$ python -q
>>> import numpy as np
>>> import numpy.linalg as la
>>> np.set_printoptions(precision=3, suppress=True, linewidth=140)
>>> B = np.array([[1, 1], [1, -1]])
>>> rng = np.random.default_rng(748180)
>>> m1 = np.kron(B, np.kron(B, B))[rng.permutation(8)][:3]
>>> m1
array([[ 1, -1, -1,  1,  1, -1, -1,  1],
       [ 1, -1, -1,  1, -1,  1,  1, -1],
       [ 1,  1,  1,  1, -1, -1, -1, -1]])
>>> u = np.array([2, 3, 2])
>>> print(np.array([np.convolve(row, u, "same") for row in m1]))
[[ 1 -3 -3  3  3 -3 -3  1]
 [ 1 -3 -3 -1  1  3  3 -1]
 [ 5  7  7  3 -3 -7 -7 -5]]
>>> print(np.cross(m1[1, :3], m1[2, :3]))
[ 0 -2  2]
>>> np.correlate(m1[1], m1[2], "full")
array([-1,  0,  1,  0,  3,  0, -3,  0, -3,  0,  3,  0,  1,  0, -1])
>>> T = np.stack([m1, -1 * m1, m1[::-1]])
>>> la.norm(T, axis=(1, 2))
array([4.899, 4.899, 4.899])
>>> print(la.matrix_rank(T))
[3 3 3]
>>> print((T @ m1.T).shape)
(3, 3, 3)
>>> T.shape
(3, 3, 8)
>>> np.einsum("bij,cij->bc", T, T)
array([[ 24, -24,   8],
       [-24,  24,  -8],
       [  8,  -8,  24]])
>>> w1 = np.array([[2, -2, -1],
...     [1, 1, 2],
...     [1, -2, -2],
...     [-2, 1, 0],
...     [2, 2, -1],
...     [2, 0, -2],
...     [-2, 1, 2],
...     [0, 1, -1]])
>>> c = np.array([1, -3, -2])
>>> H = np.maximum(m1 @ w1 + c, 0)
>>> la.matrix_rank(H)
np.int64(1)
>>> H
array([[1, 0, 0],
       [0, 0, 0],
       [1, 0, 0]])
>>> (H > 0).astype(int)
array([[1, 0, 0],
       [0, 0, 0],
       [1, 0, 0]])
>>> basis = np.array([[3, 2, -2], [0, 3, 3], [3, 0, -1]])
>>> (H @ basis).round(6).argmax(axis=1)
array([0, 0, 0])
>>> H @ basis
array([[ 3,  2, -2],
       [ 0,  0,  0],
       [ 3,  2, -2]])
>>> round(float(la.norm(m1)), 3)
4.899
>>> la.svd(m1, compute_uv=False)
array([2.828, 2.828, 2.828])
>>> print(la.matrix_rank(m1))
3
>>> m1[:, 8]
Traceback (most recent call last):
  File "<python-input-29>", line 1, in <module>
    m1[:, 8]
    ~~^^^^^^
IndexError: index 8 is out of bounds for axis 1 with size 8
>>> m1.sum(axis=1)
array([0, 0, 0])
>>> np.zeros(3, 8)
Traceback (most recent call last):
  File "<python-input-31>", line 1, in <module>
    np.zeros(3, 8)
    ~~~~~~~~^^^^^^
TypeError: Cannot interpret '8' as a data type
>>> print(np.count_nonzero(m1))
24
>>> m1.shape
(3, 8)
>>> gram = m1.T @ m1
>>> print(np.diag(gram))
[3 3 3 3 3 3 3 3]
>>> la.matrix_rank(gram)
np.int64(3)
>>> K = np.load("out17.npy")
>>> print(K)
[[ 1 -1  1 -1 -1  1 -1  1]
 [ 1 -1  1 -1  1 -1  1 -1]
 [ 1  1 -1 -1 -1 -1  1  1]
 [ 1  1  1  1  1  1  1  1]
 [ 1 -1 -1  1 -1  1  1 -1]
 [ 1  1  1  1 -1 -1 -1 -1]
 [ 1 -1 -1  1  1 -1 -1  1]
 [ 1  1 -1 -1  1  1 -1 -1]]
>>> B = K[0, 0] * K[1:] - np.outer(K[1:, 0], K[0])
>>> print(B)
[[ 0  0  0  0  2 -2  2 -2]
 [ 0  2 -2  0  0 -2  2  0]
 [ 0  2  0  2  2  0  2  0]
 [ 0  0 -2  2  0  0  2 -2]
 [ 0  2  0  2  0 -2  0 -2]
 [ 0  0 -2  2  2 -2  0  0]
 [ 0  2 -2  0  2  0  0 -2]]
>>> print(np.flatnonzero(~B.round(6).any(axis=1)))
[]
>>> la.matrix_rank(B), la.matrix_rank(K)
(np.int64(7), np.int64(8))
>>> u = np.array([3, -3])
>>> print(np.polyval(u, B[5]))
[-3 -3 -9  3  3 -9 -3 -3]
>>> np.cross(B[5, :3], B[0, :3])
array([0, 0, 0])
>>> np.convolve(B[5], u)
array([  0,   0,  -6,  12,   0, -12,   6,   0,   0])
>>> print(np.array([np.convolve(row, u, "same") for row in B]))
[[  0   0   0   0   6 -12  12 -12]
 [  0   6 -12   6   0  -6  12  -6]
 [  0   6  -6   6   0  -6   6  -6]
 [  0   0  -6  12  -6   0   6 -12]
 [  0   6  -6   6  -6  -6   6  -6]
 [  0   0  -6  12   0 -12   6   0]
 [  0   6 -12   6   6  -6   0  -6]]
>>> la.svd(K, compute_uv=False)
array([2.828, 2.828, 2.828, 2.828, 2.828, 2.828, 2.828, 2.828])
>>> K.T @ K
array([[8, 0, 0, 0, 0, 0, 0, 0],
       [0, 8, 0, 0, 0, 0, 0, 0],
       [0, 0, 8, 0, 0, 0, 0, 0],
       [0, 0, 0, 8, 0, 0, 0, 0],
       [0, 0, 0, 0, 8, 0, 0, 0],
       [0, 0, 0, 0, 0, 8, 0, 0],
       [0, 0, 0, 0, 0, 0, 8, 0],
       [0, 0, 0, 0, 0, 0, 0, 8]])
>>> labels = rng.permutation(8)
>>> labels
array([1, 7, 6, 2, 4, 5, 0, 3])
>>> B = K[labels][:, labels]
>>> np.trace(B)
np.int64(-4)
>>> B
array([[-1, -1,  1,  1,  1, -1,  1, -1],
       [ 1, -1, -1, -1,  1,  1,  1, -1],
       [-1,  1, -1, -1,  1, -1,  1,  1],
       [ 1,  1,  1, -1, -1, -1,  1, -1],
       [-1, -1,  1, -1, -1,  1,  1,  1],
       [ 1, -1, -1,  1, -1, -1,  1,  1],
       [-1,  1, -1,  1, -1,  1,  1, -1],
       [ 1,  1,  1,  1,  1,  1,  1,  1]])
>>> print(round(la.det(B), 3), round(la.det(K[labels]), 3))
4096.0 -4096.0
>>> x = np.array([0, 5, 9, 0, 7, 9, 5, 2])
>>> h1 = np.maximum(K @ x, 0)
>>> K.T @ h1
array([50, 34, 40, 24, 44, 40, 34, 30])
>>> np.flatnonzero(h1 > 1e-9)
array([0, 1, 3, 7])
>>> np.tanh(K @ x)
array([ 0.995,  1.   , -1.   ,  1.   , -1.   , -1.   , -1.   ,  1.   ])
>>> K * (h1 > 1e-9)[:, None]
array([[ 1, -1,  1, -1, -1,  1, -1,  1],
       [ 1, -1,  1, -1,  1, -1,  1, -1],
       [ 0,  0,  0,  0,  0,  0,  0,  0],
       [ 1,  1,  1,  1,  1,  1,  1,  1],
       [ 0,  0,  0,  0,  0,  0,  0,  0],
       [ 0,  0,  0,  0,  0,  0,  0,  0],
       [ 0,  0,  0,  0,  0,  0,  0,  0],
       [ 1,  1, -1, -1,  1,  1, -1, -1]])
>>> np.maximum(K @ x, 0) - np.maximum(-K @ x, 0)
array([  3,   5, -13,  37,  -9,  -9, -19,   5])
>>> F = np.array([[-9, -10, -6, -11, -10, -9, -6, -6, -8, -8],
...     [-9, -10, -6, -11, -10, -9, -6, -6, -8, -8],
...     [-5, -6, -2, -7, -6, -5, -2, -2, -4, -4],
...     [-7, -8, -4, -9, -8, -7, -4, -4, -6, -6],
...     [5, 4, 8, 3, 4, 5, 8, 8, 6, 6],
...     [-7, -8, -4, -9, -8, -7, -4, -4, -6, -6]])
>>> # rows 0 and 1 are equal
>>> r = la.matrix_rank(F)
>>> r
np.int64(2)
>>> null = la.svd(F)[2][r:].T
>>> la.matrix_rank(F.T @ F), la.matrix_rank(F @ F.T)
(np.int64(2), np.int64(2))
>>> la.matrix_rank(F, rtol=0.1)
np.int64(2)
>>> u = np.array([1, 1])
>>> print(np.array([np.convolve(row, u, "same") for row in F]))
[[ -9 -19 -16 -17 -21 -19 -15 -12 -14 -16]
 [ -9 -19 -16 -17 -21 -19 -15 -12 -14 -16]
 [ -5 -11  -8  -9 -13 -11  -7  -4  -6  -8]
 [ -7 -15 -12 -13 -17 -15 -11  -8 -10 -12]
 [  5   9  12  11   7   9  13  16  14  12]
 [ -7 -15 -12 -13 -17 -15 -11  -8 -10 -12]]
>>> np.polyval(u, F[4])
array([6, 5, 9, 4, 5, 6, 9, 9, 7, 7])
>>> np.correlate(F[4], F[3], "full")
array([ -30,  -54,  -92, -102, -125, -166, -239, -273, -316, -329, -328, -309, -275, -262, -233, -198, -128,  -90,  -42])
>>> def softmax(z):
...     e = np.exp(z - z.max(axis=-1, keepdims=True))
...     return e / e.sum(axis=-1, keepdims=True)
... 
>>> softmax(F).sum(axis=1)
array([1., 1., 1., 1., 1., 1.])
>>> softmax(F[3] + 5)
array([0.015, 0.005, 0.293, 0.002, 0.005, 0.015, 0.293, 0.293, 0.04 , 0.04 ])
>>> S = F @ F.T / np.sqrt(10)
>>> softmax(S)[3] @ F
array([ -9., -10.,  -6., -11., -10.,  -9.,  -6.,  -6.,  -8.,  -8.])
>>> feats = np.array([[-3, 0, -3, -2], [0, -3, 0, -3], [-3, 0, -3, 0], [-2, -3, 0, -3]])
>>> w1 = np.array([[-3, -2, 1], [-1, 0, 1], [-1, -3, 0], [2, -3, -1]])
>>> c = np.array([2, -2, 3])
>>> H = np.maximum(feats @ w1 + c, 0)
>>> H
array([[10, 19,  2],
       [ 0,  7,  3],
       [14, 13,  0],
       [ 5, 11,  1]])
>>> la.matrix_rank(H)
np.int64(3)
>>> (H > 0).mean(axis=0)
array([0.75, 1.  , 0.75])
>>> basis = np.array([[0, 1], [2, 2], [2, 3]])
>>> print(w1 @ basis)
[[-2 -4]
 [ 2  2]
 [-6 -7]
 [-8 -7]]
>>> H @ basis
array([[42, 54],
       [20, 23],
       [26, 40],
       [24, 30]])
>>> (H @ basis).round(6).argmax(axis=1)
array([1, 1, 1, 1])
>>> u, r1 = feats[2], feats[0]
>>> u @ u
np.int64(18)
>>> p = (u @ r1) / (u @ u) * u
>>> r1 - p
array([ 0.,  0.,  0., -2.])
>>> np.outer(u, r1)
array([[9, 0, 9, 6],
       [0, 0, 0, 0],
       [9, 0, 9, 6],
       [0, 0, 0, 0]])
>>> p
array([-3.,  0., -3.,  0.])
>>> np.all(la.eigvalsh(feats) > 0)
np.False_
>>> [round(float(la.det(feats[:i, :i])), 2) + 0 for i in range(1, 5)]
[-3.0, 9.0, 0.0, -36.0]
>>> evals, V = la.eigh(feats)
>>> evals
array([-7.162, -5.162, -0.838,  1.162])
>>> print(la.eigvalsh(feats @ feats))
[ 0.702  1.351 26.649 51.298]
>>> la.eigvalsh(feats + 3 * np.eye(4))
array([-4.162, -2.162,  2.162,  4.162])
>>> np.abs(V[:, -1]).round(6).argmax()
np.int64(0)
>>> print(np.round(V.T @ feats @ V, 3) + 0)
[[-7.162  0.     0.     0.   ]
 [ 0.    -5.162  0.     0.   ]
 [ 0.     0.    -0.838  0.   ]
 [ 0.     0.     0.     1.162]]
>>> np.round(V @ np.diag(evals) @ V.T, 3) + 0
array([[-3.,  0., -3., -2.],
       [ 0., -3.,  0., -3.],
       [-3.,  0., -3.,  0.],
       [-2., -3.,  0., -3.]])
>>> (evals > 1e-8).sum(), (evals < -1e-8).sum()
(np.int64(1), np.int64(3))
>>> np.abs(V[:, -1])
array([0.574, 0.413, 0.413, 0.574])
>>> Q, V = la.qr(feats[:, :1])[0], la.qr(feats[:, 1:])[0]
>>> sig = la.svd(Q.T @ V, compute_uv=False)
>>> print(np.degrees(np.arccos(sig.clip(0, 1))))
[17.548]
>>> E = np.loadtxt("sample16.csv", delimiter=",")
>>> E
array([[ -5.,   1.,   0.,   3.,   1.],
       [  3.,  -7.,   0.,   1.,   0.],
       [  2.,   0., -15.,   3.,   2.],
       [  2.,   1.,   1.,   3.,   2.],
       [  2.,   1.,   2.,   1.,  21.]])
>>> np.allclose(E @ E.T, E.T @ E)
False
>>> E.inv()
Traceback (most recent call last):
  File "<python-input-113>", line 1, in <module>
    E.inv()
    ^^^^^
AttributeError: 'numpy.ndarray' object has no attribute 'inv'
>>> la.determinant(E)
Traceback (most recent call last):
  File "<python-input-114>", line 1, in <module>
    la.determinant(E)
    ^^^^^^^^^^^^^^
AttributeError: module 'numpy.linalg' has no attribute 'determinant'
>>> np.trace(E)
np.float64(-3.0)
>>> round(la.det(E), 3)
np.float64(-49157.0)
>>> x = np.array([-1, 3, 0, 3, -1])
>>> E @ x
array([ 16., -21.,   5.,   8., -17.])
>>> E @ np.ones(5)
array([ 0., -3., -8.,  9., 27.])
>>> np.einsum("ij,j->i", E, x)
array([ 16., -21.,   5.,   8., -17.])
>>> (E @ x).argmax()
np.int64(0)
>>> print(E @ np.eye(5)[2])
[  0.   0. -15.   1.   2.]
>>> E @ (2 * x)
array([ 32., -42.,  10.,  16., -34.])
>>> print((E * x).sum(axis=1))
[ 16. -21.   5.   8. -17.]
>>> la.norm(E @ x) <= la.norm(E, 2) * la.norm(x) + 1e-9
np.True_
>>> u = np.array([-1, 0, 1])
>>> print(np.array([np.convolve(row, u, "same") for row in E]))
[[ -1.  -5.  -2.  -1.   3.]
 [  7.   3.  -8.   0.   1.]
 [  0.  17.  -3. -17.   3.]
 [ -1.   1.  -2.  -1.   3.]
 [ -1.   0.   0. -19.   1.]]
>>> T = np.stack([E, 2 * E, E[::-1]])
>>> la.matrix_rank(T.reshape(3, -1))
np.int64(2)
>>> la.norm(T, axis=(1, 2))
array([28.408, 56.815, 28.408])
>>> np.einsum("bij,cij->bc", T, T)
array([[ 807., 1614.,  276.],
       [1614., 3228.,  552.],
       [ 276.,  552.,  807.]])
>>> T.shape
(3, 5, 5)
>>> arr = np.loadtxt("w.csv", delimiter=",")
>>> arr
array([[ 0.724,  4.472,  2.003,  2.398, -0.471],
       [-1.029, -3.245,  3.828, -1.244,  0.168],
       [ 4.198, -1.798, -1.883,  2.069,  3.194],
       [-0.715,  1.669, -0.198, -0.66 , -0.557],
       [-4.369, -3.058, -0.305,  2.011,  3.231],
       [ 1.218,  1.016, -3.291, -1.061, -3.766],
       [-2.655, -2.605,  4.483,  1.275, -0.862],
       [ 3.906,  1.657,  2.525, -2.174, -3.166],
       [-0.365, -2.433, -0.695,  2.449, -0.677],
       [-0.744,  2.663, -5.695, -0.669,  2.137],
       [ 3.672,  2.837, -3.94 , -0.211, -1.322],
       [-3.664, -4.094,  0.141, -1.341, -2.673],
       [-1.2  , -0.109,  2.115, -2.398, -3.647],
       [-3.208, -0.272,  0.733, -0.796,  1.77 ],
       [-0.285,  1.216,  1.091,  3.013,  1.637],
       [-2.645, -1.847,  1.373, -1.915, -0.044],
       [-1.619, -0.965, -4.197,  5.186, -1.875]])
>>> proj = arr @ la.solve(arr.T @ arr, arr.T)
>>> la.matrix_rank(np.eye(17) - proj)
np.int64(12)
